% ipython --no-banner

In [1]: import numpy as np

In [2]: np.set_printoptions(suppress=True, linewidth=140)

In [3]: W0 = np.loadtxt("block3.csv", delimiter=",")

In [4]: W0
Out[4]: 
array([[ 0.6, -0.3,  3.9, -0.3, -0.6],
       [ 0.2, -0.1,  0. ,  1.2,  0.6],
       [ 0.2,  0. , -4.5, -1.7,  0.6],
       [ 0.5, -1.4, -0.3, -0.5,  0.8],
       [-1.7, -0.8,  2.7, -0.4,  0.2],
       [ 0.6,  1.1,  0.9,  0. ,  0.3],
       [ 0.6,  0. , -0.3,  0. , -1. ],
       [ 0.6,  0.6,  0. , -1.4, -0.7],
       [ 1.1, -0.9, -0.9,  0.7,  0.6]])

In [5]: out = np.c_[W0[:, :3] @ np.array([[1, 1, 0], [3, 4, 2], [5, 2, 4]]), np.array([-3, -2, 1, -3, -3, -1, 4, -4, -4])]

In [6]: out.round(3)
Out[6]: 
array([[ 19.2,   7.2,  15. ,  -3. ],
       [ -0.1,  -0.2,  -0.2,  -2. ],
       [-22.3,  -8.8, -18. ,   1. ],
       [ -5.2,  -5.7,  -4. ,  -3. ],
       [  9.4,   0.5,   9.2,  -3. ],
       [  8.4,   6.8,   5.8,  -1. ],
       [ -0.9,   0. ,  -1.2,   4. ],
       [  2.4,   3. ,   1.2,  -4. ],
       [ -6.1,  -4.3,  -5.4,  -4. ]])

In [7]: np.round(np.linalg.norm(out - W0 @ np.linalg.lstsq(W0, out)[0], axis=0), 3) + 0
Out[7]: array([0.  , 0.  , 0.  , 5.18])

In [8]: np.round(np.linalg.lstsq(W0, out[:, 0])[0], 3) + 0
Out[8]: array([1., 3., 5., 0., 0.])

In [9]: np.round(np.linalg.norm(np.linalg.qr(W0)[0].T @ out, axis=0) ** 2 / ((out ** 2).sum(axis=0) + 1e-12), 3)
Out[9]: array([1.   , 1.   , 1.   , 0.669])
